% ipython --no-banner

In [1]: import numpy as np

In [2]: from numpy import linalg as LA

In [3]: np.set_printoptions(precision=1, suppress=True, linewidth=160, floatmode="fixed")

In [4]: A = np.load("m.npy")

In [5]: A
Out[5]: 
array([[ 2,  0,  0, -9,  0,  0],
       [ 0, -4,  0,  0,  0,  0],
       [ 0,  0, -6,  0, -8,  3],
       [-5,  0,  0,  4,  0,  0],
       [ 0,  0, -2,  0,  5,  5],
       [ 0,  0,  4,  0, -5,  6]])

In [6]: f, r1 = A[0], A[2]

In [7]: print(f @ f)
85

In [8]: p = (f @ r1) / (f @ f) * f

In [9]: (r1 - p) @ f
Out[9]: np.float64(0.0)

In [10]: r1 - p
Out[10]: array([ 0.0,  0.0, -6.0,  0.0, -8.0,  3.0])

In [11]: LA.matrix_rank(np.outer(f, r1))
Out[11]: np.int64(1)

In [12]: np.outer(f, r1)
Out[12]: 
array([[  0,   0, -12,   0, -16,   6],
       [  0,   0,   0,   0,   0,   0],
       [  0,   0,   0,   0,   0,   0],
       [  0,   0,  54,   0,  72, -27],
       [  0,   0,   0,   0,   0,   0],
       [  0,   0,   0,   0,   0,   0]])

In [13]: A2 = A / LA.norm(A, axis=1, keepdims=True)

In [14]: C2 = A2 @ A2.T

In [15]: np.argwhere(np.triu(np.abs(C2) > 0.95, 1))
Out[15]: array([], shape=(0, 2), dtype=int64)

In [16]: print(C2.round(1) + 0)
[[ 1.0  0.0  0.0 -0.8  0.0  0.0]
 [ 0.0  1.0  0.0  0.0  0.0  0.0]
 [ 0.0  0.0  1.0  0.0 -0.2  0.4]
 [-0.8  0.0  0.0  1.0  0.0  0.0]
 [ 0.0  0.0 -0.2  0.0  1.0  0.0]
 [ 0.0  0.0  0.4  0.0  0.0  1.0]]

In [17]: LA.norm(A2, axis=1)
Out[17]: array([1.0, 1.0, 1.0, 1.0, 1.0, 1.0])

In [18]: C2[3]
Out[18]: array([-0.8,  0.0,  0.0,  1.0,  0.0,  0.0])
